In [1]: import numpy as np

In [2]: np.set_printoptions(suppress=True, linewidth=160)

In [3]: def rnd(a):
   ...:     return np.round(a, 2) + 0
   ...: 

In [4]: E = np.loadtxt("test10.csv", delimiter=",")

In [5]: E
Out[5]: 
array([[ 3.,  4.,  3.,  2.,  2.],
       [ 4., 12.,  9.,  6.,  5.],
       [ 3.,  9., 13.,  5., 10.],
       [ 2.,  6.,  5.,  6.,  2.],
       [ 2.,  5., 10.,  2., 11.]])

In [6]: ev, evecs = np.linalg.eigh(E)

In [7]: np.abs(evecs[:, -1]).round(6).argmax()
Out[7]: np.int64(2)

In [8]: rnd(evecs @ np.diag(ev) @ evecs.T)
Out[8]: 
array([[ 3.,  4.,  3.,  2.,  2.],
       [ 4., 12.,  9.,  6.,  5.],
       [ 3.,  9., 13.,  5., 10.],
       [ 2.,  6.,  5.,  6.,  2.],
       [ 2.,  5., 10.,  2., 11.]])

In [9]: rnd(np.linalg.eigvalsh(E @ E))
Out[9]: array([   0.71,    2.26,    6.06,   71.77, 1006.19])

In [10]: (ev > 1e-8).sum(), (ev < -1e-8).sum()
Out[10]: (np.int64(5), np.int64(0))

In [11]: rnd(np.linalg.eigvalsh(E + 3 * np.eye(5)))
Out[11]: array([ 3.84,  4.5 ,  5.46, 11.47, 34.72])

In [12]: A2 = np.linalg.inv(E)

In [13]: rnd(np.linalg.slogdet(E)[0])
Out[13]: np.float64(1.0)

In [14]: np.allclose(A2, E.T)
Out[14]: False

In [15]: rnd(np.linalg.det(E) * np.linalg.det(A2))
Out[15]: np.float64(1.0)

In [16]: rnd(np.linalg.det(E) * A2)
Out[16]: 
array([[ 517., -186.,   76.,  -25.,  -74.],
       [-186.,  279., -186.,  -93.,   93.],
       [  76., -186.,  526., -151., -380.],
       [ -25.,  -93., -151.,  325.,  125.],
       [ -74.,   93., -380.,  125.,  370.]])

In [17]: rng = np.random.default_rng(23773)

In [18]: labels = rng.permutation(5)

In [19]: A2 = E[:, labels] * rng.choice([-1, 1], 5)

In [20]: A2
Out[20]: 
array([[  2.,   4.,   3.,  -2.,  -3.],
       [  6.,  12.,   9.,  -5.,  -4.],
       [  5.,   9.,  13., -10.,  -3.],
       [  6.,   6.,   5.,  -2.,  -2.],
       [  2.,   5.,  10., -11.,  -2.]])

In [21]: Uu, _, VT = np.linalg.svd(E.T @ A2)

In [22]: labels
Out[22]: array([3, 1, 2, 4, 0])

In [23]: rnd(Uu @ VT)
Out[23]: 
array([[ 0.,  0.,  0.,  0., -1.],
       [ 0.,  1.,  0.,  0.,  0.],
       [ 0.,  0.,  1.,  0.,  0.],
       [ 1.,  0.,  0.,  0.,  0.],
       [ 0.,  0.,  0., -1.,  0.]])
